$ python -q
>>> import numpy as np
>>> import numpy.linalg as la
>>> np.set_printoptions(precision=2, suppress=True, linewidth=140)
>>> def rd(a):
...     return np.round(a, 2) + 0
... 
>>> W0 = np.array([[4, 2, 2, 4], [0, 3, 3, 3], [2, 3, 3, 1], [2, 3, 0, 2]])
>>> print(W0)
[[4 2 2 4]
 [0 3 3 3]
 [2 3 3 1]
 [2 3 0 2]]
>>> rng = np.random.default_rng(686)
>>> idx = rng.permutation(4)
>>> print(idx)
[0 2 3 1]
>>> M2 = W0[idx][:, idx]
>>> print(M2)
[[4 2 4 2]
 [2 3 1 3]
 [2 0 2 3]
 [0 3 3 3]]
>>> print(np.trace(M2))
12
>>> idx = rng.permutation(4)
>>> M2 = W0[:, idx] * rng.choice([-1, 1], 4)
>>> print(M2)
[[-2 -2 -4 -4]
 [-3 -3 -3  0]
 [-3 -3 -1 -2]
 [ 0 -3 -2 -2]]
>>> Uu, _, Vt = la.svd(W0.T @ M2)
>>> print(idx)
[2 1 3 0]
>>> print(rd(la.lstsq(W0, M2)[0]))
[[ 0.  0.  0. -1.]
 [ 0. -1.  0.  0.]
 [-1.  0.  0.  0.]
 [ 0.  0. -1.  0.]]
>>> x0 = np.array([3, -2, 2, 1])
>>> target = W0 @ x0
>>> print(target)
[16  3  7  2]
>>> print(rd(la.solve(W0, target)))
[ 3. -2.  2.  1.]
>>> M2 = W0[0, 0] * W0[1:] - np.outer(W0[1:, 0], W0[0])
>>> print(M2)
[[ 0 12 12 12]
 [ 0  8  8 -4]
 [ 0  8 -4  0]]
>>> print(np.flatnonzero(~M2.round(6).any(axis=1)))
[]
>>> print(W0[:, 0] / W0[0, 0])
[1.  0.  0.5 0.5]
>>> vals, V = la.eig(W0)
>>> print(rd(np.sort(la.eigvals(W0 @ W0))))
[ 3.93  4.79  7.58 81.7 ]
>>> print(rd(np.prod(vals)))
-108.0
>>> print(rd(W0 @ V[:, 0] - vals[0] * V[:, 0]))
[0. 0. 0. 0.]
>>> print(rd(np.sort(la.eigvals(la.inv(W0)))))
[-0.5   0.11  0.36  0.46]
>>> K = np.load("x.npy")
>>> print(K)
[[ 4. -3. -2.]
 [-3. 12.  6.]
 [-2.  6.  7.]]
>>> Q, R = la.qr(K)
>>> print(rd(Q @ R))
[[ 4. -3. -2.]
 [-3. 12.  6.]
 [-2.  6.  7.]]
>>> print(rd(R))
[[-5.39 11.14  7.43]
 [ 0.   -8.05 -4.62]
 [ 0.    0.    3.53]]
>>> print(rd(np.abs(np.diag(R))))
[5.39 8.05 3.53]
>>> print(np.allclose(R.T @ R, K.T @ K))
True
>>> Q, V = la.qr(K[:, :1])[0], la.qr(K[:, 1:])[0]
>>> sv = la.svd(Q.T @ V, compute_uv=False)
>>> print((sv > 0.9).sum())
0
>>> print(rd(la.det(W0[::-1])))
-108.0
>>> print(rd(np.poly(W0)))
[   1.  -12.   23.   46. -108.]
>>> J = np.load("mat.npy")
>>> print(J)
[[-4  0  1 -1]
 [ 0 -2 -1  3]
 [ 1 -1  0 -3]
 [-1  3 -3  6]]
>>> low = la.cholesky(K)
>>> print(rd(np.diag(low) ** 2))
[4.   9.75 3.92]
>>> print(low @ low.T)
[[ 4. -3. -2.]
 [-3. 12.  6.]
 [-2.  6.  7.]]
>>> print(rd(np.poly(J)))
[   1.    0.  -49. -158. -116.]
>>> print(np.einsum("ii->", J))
0
>>> print(rd(la.det(J[::-1])))
-116.0
>>> m1 = np.loadtxt("test5.csv", delimiter=",")
>>> print(m1)
[[ -2.98  15.7  -11.98   1.06]
 [ -2.16  11.2   16.03  -3.6 ]
 [-10.15   1.5   16.45   4.92]
 [-15.86  -8.12  -2.48  -8.73]
 [  4.52  -8.22  -8.65 -15.4 ]
 [ -9.24 -11.7  -11.56  -6.63]
 [ -9.92  -9.19   8.8  -11.82]
 [ -6.99   1.03  17.64  -6.24]
 [ -8.82   7.41 -11.48  11.65]
 [  5.17  -4.15   3.49  18.54]
 [  5.57  -2.62  10.45 -15.9 ]
 [-17.23   2.05   9.26   3.62]
 [  0.66 -10.92 -11.12  12.52]
 [-10.64 -14.48   8.78  -0.13]
 [  8.22 -17.82  -1.77  -3.42]
 [ -7.28 -15.05   7.02  -8.44]
 [  0.9   19.07   4.9    3.39]
 [ -2.82   0.38 -15.4   12.44]
 [ -5.69   3.39   1.32  18.83]]
>>> Xs = (m1 - m1.mean(axis=0)) / m1.std(axis=0)
>>> print(np.argwhere(np.abs(Xs) > 2))
[[16  1]]
>>> c = la.lstsq(np.delete(Xs, 3, axis=1), Xs[:, 3])[0]
>>> print(rd(1 - np.var(Xs[:, 3] - np.delete(Xs, 3, axis=1) @ c)))
0.17
>>> print(np.abs(c).argmax())
1
